>>> import numpy as np
>>> np.set_printoptions(precision=2, suppress=True, linewidth=100, legacy="1.25")
>>> f = np.array([3, 0, 0])
>>> rng = np.random.default_rng(46)
>>> J = np.outer(rng.normal(size=32), f) + 0.1 * rng.normal(size=(32, 3))
>>> J.round(2) + 0
array([[-1.55, -0.01, -0.03],
       [ 3.68,  0.17, -0.1 ],
       [-0.73,  0.01,  0.08],
       [ 2.28, -0.01,  0.07],
       [-3.39, -0.11,  0.13],
       [-4.25,  0.15, -0.21],
       [-0.07, -0.05, -0.07],
       [-1.54, -0.02, -0.03],
       [ 0.15, -0.09,  0.08],
       [ 1.56,  0.1 ,  0.21],
       [ 0.95,  0.  , -0.16],
       [-1.28, -0.03, -0.07],
       [-2.72,  0.1 , -0.03],
       [-3.13, -0.09,  0.03],
       [ 0.54,  0.03,  0.1 ],
       [ 4.93, -0.1 ,  0.05],
       [ 0.01,  0.03, -0.12],
       [-3.44,  0.03,  0.01],
       [-0.45,  0.06,  0.06],
       [ 2.37, -0.03, -0.19],
       [ 0.66,  0.16, -0.14],
       [-3.72, -0.02, -0.09],
       [-0.02, -0.18,  0.07],
       [ 1.61,  0.04,  0.13],
       [ 2.56, -0.11,  0.12],
       [-6.01,  0.  , -0.09],
       [-1.24, -0.06, -0.09],
       [ 1.44,  0.11,  0.1 ],
       [ 5.71, -0.08,  0.01],
       [ 3.42, -0.08,  0.06],
       [-3.12,  0.05,  0.  ],
       [ 2.93,  0.02, -0.05]])
>>> basis = J[[11, 28]].astype(float)
>>> for _ in range(5):
...     z = np.linalg.norm(J[:, None] - basis, axis=-1).argmin(axis=1)
...     basis = np.array([J[z == j].mean(axis=0) for j in range(2)])
... 
>>> z
array([0, 1, 0, 1, 0, 0, 0, 0, 0, 1, 1, 0, 0, 0, 1, 1, 0, 0, 0, 1, 1, 0, 0, 1, 1, 0, 0, 1, 1, 1, 0,
       1])
>>> np.abs(basis[1] - basis[0]).argmax()
0
>>> basis
array([[-2.03, -0.01, -0.02],
       [ 2.47,  0.02,  0.02]])
>>> np.bincount(z)
array([18, 14])
